$ ipython --no-banner

In [1]: import numpy as np

In [2]: from numpy import linalg as LA

In [3]: np.set_printoptions(precision=2, suppress=True, linewidth=200)

In [4]: def rnd(a):
   ...:     return np.round(a, 2) + 0
   ...: 

In [5]: m1 = np.array([[4, -8, -6, -8], [-8, 16, 12, 16], [-6, 12, 9, 12], [-8, 16, 12, 16]])

In [6]: print(m1)
[[ 4 -8 -6 -8]
 [-8 16 12 16]
 [-6 12  9 12]
 [-8 16 12 16]]

In [7]: # rows 1 and 3 are equal

In [8]: left, sig, vt = LA.svd(m1)

In [9]: vecs = vt[:(sig > 1e-8).sum()]

In [10]: rng = np.random.default_rng(266)

In [11]: vec = m1[2] + -1 * m1[1] + rng.integers(2) * np.eye(4)[3]

In [12]: print(vec)
[ 2. -4. -3. -4.]

In [13]: print(np.allclose(vecs.T @ vecs @ vec, vec))
True

In [14]: print(rnd(LA.norm(vec - vecs.T @ vecs @ vec)))
0.0

In [15]: print(LA.matrix_rank(np.vstack([m1, vec])))
1

In [16]: M = np.load("a.npy")

In [17]: print(M)
[[-1.  1.  1.  1.]
 [ 1. -1.  1.  1.]
 [ 1.  1. -1.  1.]
 [ 1.  1.  1. -1.]]

In [18]: # equal to its transpose

In [19]: print(rnd(LA.pinv(M)))
[[-0.25  0.25  0.25  0.25]
 [ 0.25 -0.25  0.25  0.25]
 [ 0.25  0.25 -0.25  0.25]
 [ 0.25  0.25  0.25 -0.25]]

In [20]: print(M.T @ M)
[[4. 0. 0. 0.]
 [0. 4. 0. 0.]
 [0. 0. 4. 0.]
 [0. 0. 0. 4.]]

In [21]: A2 = M[0, 0] * M[1:] - np.outer(M[1:, 0], M[0])

In [22]: print(A2)
[[ 0.  0. -2. -2.]
 [ 0. -2.  0. -2.]
 [ 0. -2. -2.  0.]]

In [23]: print(M[:, 0] / M[0, 0])
[ 1. -1. -1. -1.]

In [24]: print(LA.matrix_rank(A2), LA.matrix_rank(M))
3 4

In [25]: A2 = np.array([[0, 0], [1, 0]])

In [26]: E = A2 + A2.T

In [27]: print(E)
[[0 1]
 [1 0]]

In [28]: vals, vecs = LA.eigh(E)

In [29]: vec = np.array([0, 0])

In [30]: print(rnd(vecs * np.maximum(vals, 0) @ vecs.T))
[[0.5 0.5]
 [0.5 0.5]]

In [31]: print((np.sign(vecs[:, -1].round(6)) == np.sign(vecs[0, -1].round(6))).astype(int))
[1 1]

In [32]: print(rnd(vecs * np.abs(vals) @ vecs.T))
[[1. 0.]
 [0. 1.]]

In [33]: print(vec @ E @ vec)
0

In [34]: print(rnd(LA.eigvalsh(E[1:, 1:])))
[0.]
